$ python -q
>>> import numpy as np
>>> from numpy import linalg as LA
>>> np.set_printoptions(precision=3, suppress=True, linewidth=160)
>>> A = np.loadtxt("block11.csv", delimiter=",")
>>> A
array([[ -0.8  ,  10.017,  -0.7  ,   0.2  ,   2.   ,   1.8  ,  -0.7  ],
       [  1.   ,   4.29 ,  -0.2  ,   0.4  ,   0.9  ,   1.7  ,  -0.4  ],
       [  1.   ,  -5.922,   0.5  ,  -2.   ,  -1.2  ,   1.1  ,   1.   ],
       [ -1.5  ,  -0.461,   0.7  ,   0.   ,  -0.1  ,  -2.   ,   0.3  ],
       [ -0.2  ,   6.503,   1.9  ,   0.   ,   1.3  ,  -1.1  ,   0.7  ],
       [  0.3  ,  -2.395,   0.6  ,  -0.1  ,  -0.5  ,  -0.3  ,  -0.5  ],
       [ -1.3  ,   2.46 ,   0.   ,  -0.4  ,   0.5  ,  -0.1  ,  -0.1  ],
       [  0.9  ,  -0.503,   0.   ,  -0.1  ,  -0.1  ,  -3.4  ,   0.6  ],
       [  0.6  ,  -1.509,   0.5  ,  -0.3  ,  -0.3  ,   0.4  ,  -1.2  ],
       [  0.   ,   3.548,  -1.3  ,  -0.8  ,   0.7  ,   0.2  ,   0.6  ],
       [  0.3  ,  -2.015,  -0.2  ,   1.6  ,  -0.4  ,   1.4  ,   1.4  ],
       [  0.4  ,   4.985,  -0.5  ,   0.6  ,   1.   ,  -1.   ,  -0.4  ],
       [  2.   ,   2.975,   1.2  ,   0.1  ,   0.6  ,  -0.1  ,  -0.2  ],
       [ -1.5  ,   8.023,  -1.   ,  -0.9  ,   1.6  ,  -0.1  ,   1.2  ],
       [ -0.4  ,  -4.52 ,  -0.2  ,   0.4  ,  -0.9  ,  -1.6  ,  -1.1  ],
       [  0.4  ,  -1.976,  -0.7  ,  -1.1  ,  -0.4  ,  -2.9  ,  -0.9  ],
       [  0.6  ,   2.968,   0.1  ,   0.   ,   0.6  ,  -0.9  ,  -0.1  ],
       [  0.1  , -16.067,  -0.7  ,  -0.6  ,  -3.2  ,   1.2  ,  -0.3  ],
       [ -0.1  ,   4.533,  -1.   ,   0.1  ,   0.9  ,   2.3  ,  -0.9  ],
       [ -1.5  ,   4.302,  -1.   ,   0.3  ,   0.9  ,   0.4  ,  -0.8  ],
       [ -1.   ,  -2.898,   1.6  ,  -0.4  ,  -0.6  ,   0.4  ,  -1.6  ],
       [  1.9  ,   1.499,   1.   ,  -1.1  ,   0.3  ,   0.2  ,  -1.3  ],
       [ -0.9  ,  -6.472,  -0.2  ,   0.4  ,  -1.3  ,  -1.   ,  -1.3  ],
       [  0.4  ,   2.07 ,   0.1  ,   0.4  ,   0.4  ,   1.3  ,   0.6  ],
       [  0.1  ,   0.998,   1.3  ,   0.   ,   0.2  ,  -1.1  ,   1.4  ],
       [ -0.7  ,  -7.087,   0.2  ,  -1.1  ,  -1.4  ,   0.4  ,  -1.2  ],
       [  0.7  ,  13.098,  -1.3  ,   0.4  ,   2.6  ,   1.4  ,   0.7  ],
       [ -0.3  ,  -1.674,   1.   ,   0.2  ,  -0.3  ,  -0.4  ,   0.7  ],
       [  0.2  ,  -1.937,  -1.2  ,  -1.3  ,  -0.4  ,   0.   ,   0.   ],
       [  0.1  ,   3.053,   1.1  ,   1.3  ,   0.6  ,   1.4  ,  -1.2  ],
       [ -0.3  ,   7.469,  -0.5  ,  -2.1  ,   1.5  ,   0.2  ,  -0.2  ],
       [  0.9  , -13.075,  -0.2  ,  -0.4  ,  -2.6  ,   2.5  ,   1.2  ],
       [  0.3  ,   7.003,  -1.2  ,   2.5  ,   1.4  ,  -0.5  ,   0.6  ],
       [  0.3  , -13.531,   0.   ,   0.3  ,  -2.7  ,   1.5  ,  -0.5  ],
       [  1.4  ,   0.15 ,  -0.2  ,   0.7  ,   0.   ,   0.9  ,   0.4  ],
       [ -1.2  ,   2.127,  -1.5  ,   1.1  ,   0.4  ,   0.6  ,   0.2  ],
       [ -0.5  ,   3.475,  -0.4  ,   1.8  ,   0.7  ,  -0.9  ,   0.2  ],
       [ -0.4  ,   2.005,  -2.   ,  -0.6  ,   0.4  ,   0.7  ,  -0.2  ],
       [  0.3  ,   5.073,   0.8  ,   1.8  ,   1.   ,   0.4  ,  -0.4  ],
       [  0.7  ,  -5.615,  -1.1  ,   0.2  ,  -1.1  ,   3.3  ,  -1.1  ],
       [  0.4  ,  -0.451,   1.1  ,   1.3  ,  -0.1  ,  -0.8  ,  -0.2  ],
       [  0.4  ,  -3.455,  -1.   ,   1.1  ,  -0.7  ,  -0.1  ,  -0.8  ]])
>>> Y = A / LA.norm(A, axis=1, keepdims=True)
>>> C2 = Y @ Y.T
>>> (C2 - 2 * np.eye(42)).round(6).argmax(axis=1)
array([26, 18, 31,  7, 16, 25, 13, 15,  5, 13, 31, 16, 16, 30, 22,  7, 11, 33,  1,  0, 25, 12, 14,  1,  4, 17,  0,  5,  2, 38, 13, 33, 36, 17, 23, 19, 32,  9,
       32, 31, 27, 22])
